In [1]: import numpy as np

In [2]: np.set_printoptions(precision=3, suppress=True, linewidth=140)

In [3]: M = np.loadtxt("case3.csv", delimiter=",")

In [4]: print(M)
[[0.106 0.035 0.176 0.176 0.176]
 [0.035 0.012 0.059 0.059 0.059]
 [0.176 0.059 0.294 0.294 0.294]
 [0.176 0.059 0.294 0.294 0.294]
 [0.176 0.059 0.294 0.294 0.294]]

In [5]: U, sig, VT = np.linalg.svd(M)

In [6]: print(np.argmax(sig[:-1] / (sig[1:] + 1e-6)) + 1)
1

In [7]: A2 = U[:, :1] @ np.diag(sig[:1]) @ VT[:1]

In [8]: print(np.linalg.matrix_rank(M, rtol=0.05))
1

In [9]: print(A2)
[[0.106 0.035 0.176 0.176 0.176]
 [0.035 0.012 0.059 0.059 0.059]
 [0.176 0.059 0.294 0.294 0.294]
 [0.176 0.059 0.294 0.294 0.294]
 [0.176 0.059 0.294 0.294 0.294]]

In [10]: print(np.round(np.abs(M - A2).max(), 3))
0.0

In [11]: print(np.linalg.lstsq(M[:-1].T, M[-1])[2])
1

In [12]: print(M @ np.linalg.pinv(M) @ M)
[[0.106 0.035 0.176 0.176 0.176]
 [0.035 0.012 0.059 0.059 0.059]
 [0.176 0.059 0.294 0.294 0.294]
 [0.176 0.059 0.294 0.294 0.294]
 [0.176 0.059 0.294 0.294 0.294]]

In [13]: print(np.abs(np.diag(np.linalg.qr(M)[1])) > 1e-9)
[ True False False False False]

In [14]: print(np.allclose(M[:-1].T @ np.linalg.lstsq(M[:-1].T, M[-1])[0], M[-1]))
True

In [15]: W1 = np.array([[-1, 1, -1, 3],
    ...:     [-3, 3, 0, 0],
    ...:     [0, -3, -2, 3],
    ...:     [1, 2, 1, 3],
    ...:     [-2, 1, 3, 3]])

In [16]: c = np.array([3, 0, 1, 1])

In [17]: act = np.maximum(M @ W1 + c, 0)

In [18]: print(np.linalg.matrix_rank(act))
2

In [19]: print((act > 0).mean(axis=0))
[1. 1. 1. 1.]

In [20]: cent = np.array([[0, 0, -1], [-1, 0, 1], [-2, -1, 1], [-2, -2, -1]])

In [21]: print(W1 @ cent)
[[ -5  -5  -2]
 [ -3   0   6]
 [  1  -4  -8]
 [-10  -7  -1]
 [-13  -9   3]]

In [22]: print(act @ cent)
[[ -8.518  -7.059  -4.059]
 [ -5.506  -4.353  -3.353]
 [-11.529  -9.765  -4.765]
 [-11.529  -9.765  -4.765]
 [-11.529  -9.765  -4.765]]

In [23]: U, sig, VT = np.linalg.svd(M)

In [24]: evecs = VT[:(sig > 1e-8).sum()]

In [25]: rng = np.random.default_rng(3)

In [26]: x0 = M[3] + 5 * M[4] + rng.integers(2) * np.eye(5)[3]

In [27]: print(x0)
[1.059 0.353 1.765 2.765 1.765]

In [28]: print(np.linalg.matrix_rank(np.vstack([M, x0])))
2

In [29]: U, sig, VT = np.linalg.svd(M, full_matrices=False)

In [30]: print(np.round(sig / sig[0], 3) + 0)
[1. 0. 0. 0. 0.]

In [31]: print(np.round(U.T @ U, 3) + 0)
[[1. 0. 0. 0. 0.]
 [0. 1. 0. 0. 0.]
 [0. 0. 1. 0. 0.]
 [0. 0. 0. 1. 0.]
 [0. 0. 0. 0. 1.]]

In [32]: print(U.shape, sig.shape, VT.shape)
(5, 5) (5,) (5, 5)

In [33]: print(np.allclose(U * sig @ VT, M))
True

In [34]: print(sig.round(3) + 0)
[1. 0. 0. 0. 0.]

In [35]: labels = rng.integers(0, 3, 5)

In [36]: X = np.array([[-1, -1, 1, 1, -2],
    ...:     [2, -1, 1, -1, 1],
    ...:     [1, -2, -2, -1, 1],
    ...:     [-2, 0, 2, 1, 2],
    ...:     [2, 2, -2, 2, 1]]) * (labels[:, None] == labels)

In [37]: print(X)
[[-1 -1  1  1  0]
 [ 2 -1  1 -1  0]
 [ 1 -2 -2 -1  0]
 [-2  0  2  1  0]
 [ 0  0  0  0  1]]

In [38]: U, sig, VT = np.linalg.svd(X, full_matrices=False)

In [39]: print(np.round(U.T @ U, 3) + 0)
[[1. 0. 0. 0. 0.]
 [0. 1. 0. 0. 0.]
 [0. 0. 1. 0. 0.]
 [0. 0. 0. 1. 0.]
 [0. 0. 0. 0. 1.]]

In [40]: print(sig / sig[0])
[1.    0.535 0.475 0.225 0.101]

In [41]: print(U.shape, sig.shape, VT.shape)
(5, 5) (5,) (5, 5)

In [42]: print(round(np.sqrt((sig ** 2).sum()), 3), round(np.linalg.norm(X), 3))
5.568 5.568

In [43]: print(np.cumsum(sig ** 2) / np.sum(sig ** 2))
[0.636 0.818 0.961 0.993 1.   ]

In [44]: print((sig > 1e-8).sum())
5

In [45]: print(np.round(VT @ VT.T, 3) + 0)
[[1. 0. 0. 0. 0.]
 [0. 1. 0. 0. 0.]
 [0. 0. 1. 0. 0.]
 [0. 0. 0. 1. 0.]
 [0. 0. 0. 0. 1.]]

In [46]: print(np.abs(U[:, 0]).round(6).argmax())
3

In [47]: O, evecs = np.linalg.qr(X[:, :3])[0], np.linalg.qr(X[:, 3:])[0]

In [48]: sig = np.linalg.svd(O.T @ evecs, compute_uv=False)

In [49]: print(np.degrees(np.arccos(sig.clip(0, 1))))
[14.862 90.   ]

In [50]: print(round(np.linalg.norm(O @ O.T - evecs @ evecs.T, 2), 3))
1.0

In [51]: print(sig)
[0.967 0.   ]

In [52]: O = X.astype(float).copy()

In [53]: for j in range(5):
    ...:     O[:, j] -= O[:, :j] @ (O[:, :j].T @ O[:, j])
    ...:     O[:, j] /= np.linalg.norm(O[:, j])
    ...: 

In [54]: print(np.round(O.T @ O, 3) + 0)
[[1. 0. 0. 0. 0.]
 [0. 1. 0. 0. 0.]
 [0. 0. 1. 0. 0.]
 [0. 0. 0. 1. 0.]
 [0. 0. 0. 0. 1.]]

In [55]: print(np.round(O.T @ X, 3) + 0)
[[ 3.162 -0.949 -1.581 -1.897  0.   ]
 [ 0.     2.258  0.221  0.089  0.   ]
 [ 0.     0.     2.73   0.359  0.   ]
 [ 0.     0.     0.     0.513  0.   ]
 [ 0.     0.     0.     0.     1.   ]]

In [56]: A = np.load("layer2.npy")

In [57]: print(A)
[[-3  0  0  0]
 [ 0 -4  0  0]
 [ 0  0  2  0]
 [ 0  0  0 -4]]

In [58]: # 4 blocks once reordered

In [59]: w, evecs = np.linalg.eig(A)

In [60]: print(np.sort(np.linalg.eigvals(np.linalg.inv(A))))
[-0.333 -0.25  -0.25   0.5  ]

In [61]: print(np.prod(w))
-96.0

In [62]: print(w)
[-3. -4.  2. -4.]

In [63]: A2 = np.array([[5, 4, 1], [0, 4, 3]])

In [64]: cent = np.kron(A2, A)

In [65]: print(cent.shape)
(8, 12)

In [66]: print(np.linalg.matrix_rank(cent))
8

In [67]: A2 = np.array([[0.2, 0.9], [0.7, -0.5], [-0.4, 0.9]])

In [68]: cent = np.array([[0.3, -2.0, 0.2, -0.4], [-0.4, 0.5, -1.6, -0.1]])

In [69]: W0 = A2 @ cent

In [70]: print(W0)
[[-0.3   0.05 -1.4  -0.17]
 [ 0.41 -1.65  0.94 -0.23]
 [-0.48  1.25 -1.52  0.07]]

In [71]: x0 = np.array([-2, 2, 2, -2, 2])

In [72]: print(np.trace(M))
1.0

In [73]: print(M @ x0)
[0.212 0.071 0.353 0.353 0.353]

In [74]: print(M @ M @ x0)
[0.212 0.071 0.353 0.353 0.353]

In [75]: hat = np.triu(np.array([[0, 1, 1, 3], [0, 3, 2, 2], [2, 0, 2, 3], [2, 3, 3, 2]]), 1) + np.eye(4)

In [76]: A2 = hat @ A @ np.linalg.inv(hat)

In [77]: print(A2)
[[ -3.  -1.   7. -22.]
 [  0.  -4.  12. -36.]
 [  0.   0.   2. -18.]
 [  0.   0.   0.  -4.]]

In [78]: print(round(np.linalg.det(A2), 3))
-96.0

In [79]: print(np.poly(A2))
[  1.   9.  18. -32. -96.]

In [80]: print(np.trace(A2), np.trace(A))
-9.0 -9

In [81]: print([round(float(x), 3) for x in np.linalg.svd(W0, compute_uv=False)[:3]])
[2.962, 1.116, 0.0]

In [82]: print(np.linalg.matrix_rank(W0, rtol=0.1))
2

In [83]: print(np.linalg.cond(W0) > 100)
True

In [84]: print(np.round(np.linalg.norm(W0, 2) / np.linalg.norm(W0), 3))
0.936

In [85]: A2 = np.array([[0.1, 0.3], [0.1, -0.8], [-0.4, 1.3], [1.0, -0.7], [-0.6, -1.1]])

In [86]: cent = np.array([[-0.1, -0.8, 0.2, -1.1], [-1.1, -1.5, 1.5, 1.2]])

In [87]: mat = A2 @ cent

In [88]: print(mat)
[[-0.34 -0.53  0.47  0.25]
 [ 0.87  1.12 -1.18 -1.07]
 [-1.39 -1.63  1.87  2.  ]
 [ 0.67  0.25 -0.85 -1.94]
 [ 1.27  2.13 -1.77 -0.66]]

In [89]: # rank 2

In [90]: print(np.linalg.lstsq(mat[:-1].T, mat[-1])[2])
2

In [91]: print(np.abs(np.diag(np.linalg.qr(mat)[1])) > 1e-9)
[ True  True False False]
